% ipython --no-banner

In [1]: import numpy as np

In [2]: np.set_printoptions(suppress=True, linewidth=160)

In [3]: K = np.loadtxt("x.csv", delimiter=",")

In [4]: K.round(3)
Out[4]: 
array([[ 0.391,  2.116, -0.482, -0.191, -1.495, -0.282, -1.337],
       [ 1.078,  2.272,  0.143,  0.003, -0.926, -0.131, -1.335],
       [ 1.252, -0.697,  1.546,  0.5  ,  1.918,  0.452,  0.652],
       [-0.957, -2.267, -0.023,  0.035,  1.046,  0.162,  1.35 ],
       [-1.545, -2.152, -0.661, -0.168,  0.337, -0.012,  1.184],
       [-1.181, -2.266, -0.248, -0.036,  0.815,  0.103,  1.316],
       [-0.424, -2.129,  0.455,  0.183,  1.473,  0.276,  1.341],
       [ 1.872,  0.559,  1.649,  0.509,  1.431,  0.386, -0.082],
       [-1.041,  0.974, -1.449, -0.474, -1.949, -0.448, -0.803],
       [-1.966, -1.406, -1.393, -0.412, -0.767, -0.257,  0.627],
       [ 1.939,  0.847,  1.597,  0.487,  1.242,  0.351, -0.262],
       [ 0.279,  2.064, -0.574, -0.219, -1.565, -0.302, -1.321],
       [-1.266,  0.676, -1.552, -0.501, -1.914, -0.452, -0.641],
       [ 1.868,  0.544,  1.651,  0.51 ,  1.44 ,  0.388, -0.073],
       [-1.765, -0.243, -1.672, -0.522, -1.604, -0.416, -0.111],
       [ 1.188, -0.785,  1.518,  0.493,  1.931,  0.452,  0.701],
       [ 1.856,  0.506,  1.656,  0.512,  1.462,  0.392, -0.05 ],
       [ 1.683,  0.049,  1.67 ,  0.525,  1.693,  0.429,  0.226],
       [ 1.891,  0.628,  1.64 ,  0.505,  1.388,  0.379, -0.125],
       [ 1.952,  1.508,  1.336,  0.393,  0.661,  0.235, -0.696],
       [-1.737, -0.174, -1.673, -0.523, -1.637, -0.421, -0.152],
       [-0.397, -2.118,  0.478,  0.19 ,  1.491,  0.281,  1.338],
       [ 1.975,  1.211,  1.482,  0.444,  0.952,  0.295, -0.497],
       [ 0.541, -1.499,  1.164,  0.394,  1.905,  0.413,  1.073],
       [ 1.513,  2.17 ,  0.622,  0.156, -0.385,  0.001, -1.201],
       [ 1.017, -1.002,  1.437,  0.471,  1.95 ,  0.447,  0.818],
       [ 0.794, -1.253,  1.317,  0.438,  1.945,  0.434,  0.949],
       [ 1.419,  2.212,  0.509,  0.119, -0.521, -0.032, -1.243],
       [-1.598, -2.118, -0.729, -0.19 ,  0.251, -0.032,  1.153]])

In [5]: r0, r1 = K[1], K[18]

In [6]: round(float(r0 @ r1), 3)
Out[6]: 2.534

In [7]: p = (r0 @ r1) / (r0 @ r0) * r0

In [8]: round(float((r1 - p) @ r0), 3)
Out[8]: 0.0

In [9]: cen = K - K.mean(axis=0)

In [10]: V = np.linalg.svd(cen)[2][:2]

In [11]: M2 = cen - cen @ V.T @ V

In [12]: np.round(M2.std(axis=0), 3) + 0
Out[12]: array([0., 0., 0., 0., 0., 0., 0.])

In [13]: np.linalg.norm(M2, axis=1).round(6).argmax()
Out[13]: np.int64(0)

In [14]: np.round((cen @ V.T).std(axis=0), 3)
Out[14]: array([2.115, 2.003])

In [15]: U, sig, VT = np.linalg.svd(K)

In [16]: sig.round(3) + 0
Out[16]: array([12.005, 10.811,  0.   ,  0.   ,  0.   ,  0.   ,  0.   ])

In [17]: M2 = U[:, :2] @ np.diag(sig[:2]) @ VT[:2]

In [18]: np.round(np.abs(K - M2).max(), 3)
Out[18]: np.float64(0.0)

In [19]: np.round(np.linalg.norm(K - M2) / np.linalg.norm(K), 3)
Out[19]: np.float64(0.0)

In [20]: A = np.loadtxt("w.csv", delimiter=",")

In [21]: A
Out[21]: 
array([[-13.364,  16.629,  -3.654,  -4.191],
       [ -4.347,   5.37 ,  -7.209,  -2.067],
       [  8.982,  -0.857, -11.546, -10.942],
       [ -0.726,   5.733,   0.379,  -2.575],
       [  3.306,  -0.302,  -9.637, -12.085],
       [  3.448,  -7.962,  15.748,  12.445],
       [  1.386,   0.781,  -6.623, -16.941],
       [  6.964,   9.426, -14.433,  -0.65 ],
       [ 15.323,  14.181,  13.959, -22.723],
       [  1.378,   0.194,  -3.308,  -2.845],
       [  0.603, -13.312,  -4.225,   1.285],
       [ 13.242,  24.401,   1.797,   5.063],
       [-17.773,  -6.896,  19.404,   6.206],
       [ 10.847,  -2.585,   0.81 ,  12.603],
       [  4.96 ,   8.86 , -23.94 ,  -2.607],
       [ -4.764, -14.167,  -0.983,   2.939],
       [  0.466,  17.319,   5.847, -13.894],
       [ -4.96 ,   0.693,  -9.659,   0.277],
       [ -5.515,  -7.896,   2.544,  10.701],
       [ 11.876,   5.885,  19.119, -15.476],
       [  1.618,   6.641,   0.96 , -19.654],
       [ -3.586,  -1.618,  -7.076,  -8.274],
       [-12.286,  -3.473,   2.015,  -6.196],
       [  1.034,   5.038,   2.702,  -8.809],
       [  8.937,  -9.901,   4.634,   4.972],
       [ 23.426,  -3.719,  -2.963,   5.049],
       [ 26.933, -19.21 , -13.635,   6.926],
       [  8.859,  -4.077,   1.105,  -9.547],
       [ -6.044,  -5.341,  11.39 ,   4.565],
       [ 11.698, -15.919,  -3.53 ,  -9.989],
       [ -1.84 ,  -1.181,  12.512,  -7.991],
       [  4.955,  -6.79 ,   3.379,  -6.782],
       [  5.526,  -4.775,  18.094,   1.011],
       [  2.07 ,  -1.778,   7.039,  -2.031]])

In [22]: cen = A - A.mean(axis=0)

In [23]: V = np.linalg.svd(cen)[2][:3]

In [24]: M2 = cen - cen @ V.T @ V

In [25]: round(np.linalg.norm(M2) / np.linalg.norm(cen), 3)
Out[25]: np.float64(0.376)

In [26]: np.round((cen @ V.T).std(axis=0), 3)
Out[26]: array([10.936, 10.514,  8.828])

In [27]: np.round(M2.std(axis=0), 3)
Out[27]: array([1.292, 4.479, 0.41 , 5.356])

In [28]: np.round(np.diag(V.T @ V), 3)
Out[28]: array([0.967, 0.603, 0.997, 0.433])
